$ ipython --no-banner

In [1]: import numpy as np

In [2]: import numpy.linalg as la

In [3]: np.set_printoptions(precision=3, suppress=True, linewidth=160, legacy="1.25")

In [4]: A = np.array([[-1.9, -1.2, 1.0],
   ...:     [0.2, 1.9, -0.3],
   ...:     [0.4, -0.1, 0.4],
   ...:     [-1.3, 0.5, 0.0]])

In [5]: A[:, 0] *= 10

In [6]: print(A)
[[-19.   -1.2   1. ]
 [  2.    1.9  -0.3]
 [  4.   -0.1   0.4]
 [-13.    0.5   0. ]]

In [7]: q, r_ = la.qr(A)

In [8]: print(q.shape, r_.shape)
(4, 3) (3, 3)

In [9]: other = np.c_[A[:, :1] @ np.array([[7]]), np.array([3, 3, -1, -3])]

In [10]: print(other)
[[-133.    3.]
 [  14.    3.]
 [  28.   -1.]
 [ -91.   -3.]]

In [11]: print(np.round(la.norm(other - A @ la.lstsq(A, other)[0], axis=0), 3) + 0)
[0.    4.588]

In [12]: print(la.matrix_rank(np.c_[A, other]))
4

In [13]: q, r_ = la.qr(other)

In [14]: print(np.trace(q @ q.T))
2.0

In [15]: print(q.shape, r_.shape)
(4, 2) (2, 2)

In [16]: print(r_)
[[164.165  -0.682]
 [  0.     -5.247]]

In [17]: print(np.allclose(r_.T @ r_, other.T @ other))
True

In [18]: print(round(abs(r_[0, 0]), 3), round(la.norm(other[:, 0]), 3))
164.165 164.165

In [19]: t3 = np.stack([r_, -3 * r_, r_[::-1]])

In [20]: print(np.einsum("bij,cij->bc", t3, t3))
[[ 26978.   -80934.        7.16]
 [-80934.   242802.      -21.48]
 [     7.16    -21.48  26978.  ]]

In [21]: print(t3.shape)
(3, 2, 2)

In [22]: F = np.load("data.npy")

In [23]: print(F)
[[ 1.883 -1.149 -1.073]
 [-0.305  0.633 -1.306]
 [-1.446 -2.439  0.567]
 [ 1.109  0.078  2.093]]

In [24]: other = np.c_[F[:, :2] @ np.array([[-1, 3], [-1, 3]]), np.array([3, 4, 0, 0])]

In [25]: print(other)
[[ -0.734   2.202   3.   ]
 [ -0.328   0.985   4.   ]
 [  3.885 -11.654   0.   ]
 [ -1.187   3.56    0.   ]]

In [26]: print(la.norm(la.qr(F)[0].T @ other, axis=0) ** 2 / ((other ** 2).sum(axis=0) + 1e-12))
[1.   1.   0.52]

In [27]: print(la.matrix_rank(other))
2
